% python3 -q
>>> import numpy as np
>>> np.set_printoptions(precision=3, suppress=True, linewidth=120, floatmode="fixed")
>>> data = np.load("m.npy")
>>> data
array([[-0.283, -0.357,  0.216],
       [-1.972,  2.515, -0.278],
       [-6.145,  5.986, -2.374],
       [ 6.563, -6.647,  1.599]])
>>> x0 = np.array([-3, -2, 3])
>>> y = data @ x0
>>> c, lr = np.zeros(3), 1 / np.linalg.norm(data, 2) ** 2
>>> for i in range(3):
...     c -= lr * data.T @ (data @ c - y)
...     if i % 1 == 0: print(i, round(np.linalg.norm(data @ c - y), 3))
... 
0 2.715
1 2.709
2 2.704
>>> c
array([-0.049,  0.029,  0.013])
>>> round(float(np.linalg.cond(data)), 3)
24.298
>>> rng = np.random.default_rng(384)
>>> labels = rng.integers(0, 2, 4)
>>> arr = np.array([[1, 1, -2, 1], [2, 1, 3, -1], [-1, -3, 2, -3], [0, 1, 2, -3]]) * (labels[:, None] == labels)
>>> arr
array([[ 1,  1, -2,  0],
       [ 2,  1,  3,  0],
       [-1, -3,  2,  0],
       [ 0,  0,  0, -3]])
>>> x0 = np.array([2, 1, 1, 2])
>>> y = arr @ x0
>>> c, lr = np.zeros(4), 1 / np.linalg.norm(arr, 2) ** 2
>>> for i in range(150):
...     c -= lr * arr.T @ (arr @ c - y)
...     if i % 50 == 0: print(i, round(np.linalg.norm(arr @ c - y), 3))
... 
0 4.405
50 0.085
100 0.013
>>> c
array([1.998, 1.001, 1.001, 2.000])
>>> feats = np.load("run18.npy")
>>> feats
array([[ 21,  11,  -5,  -6],
       [ 11,  43,  20,  -7],
       [ -5,  20,  18, -10],
       [ -6,  -7, -10,  29]])
>>> vals, vecs = np.linalg.eigh(feats)
>>> np.abs(vecs[:, -1]).round(6).argmax()
np.int64(1)
>>> (vals > 1e-8).sum(), (vals < -1e-8).sum()
(np.int64(3), np.int64(0))
>>> vecs @ np.diag(vals) @ vecs.T
array([[ 21.000,  11.000,  -5.000,  -6.000],
       [ 11.000,  43.000,  20.000,  -7.000],
       [ -5.000,  20.000,  18.000, -10.000],
       [ -6.000,  -7.000, -10.000,  29.000]])
>>> round(vals.sum(), 3), np.trace(feats)
(np.float64(111.0), np.int64(111))
>>> np.unique(vals.round(6) + 0, return_counts=True)[1]
array([1, 1, 1, 1])
>>> print(np.abs(vecs[:, -1]))
[0.222 0.794 0.435 0.360]
>>> np.round(vecs.T @ feats @ vecs, 3) + 0
array([[ 0.000,  0.000,  0.000,  0.000],
       [ 0.000, 24.526,  0.000,  0.000],
       [ 0.000,  0.000, 26.258,  0.000],
       [ 0.000,  0.000,  0.000, 60.216]])
>>> np.round(np.linalg.svd(feats, compute_uv=False), 3) + 0
array([60.216, 26.258, 24.526,  0.000])
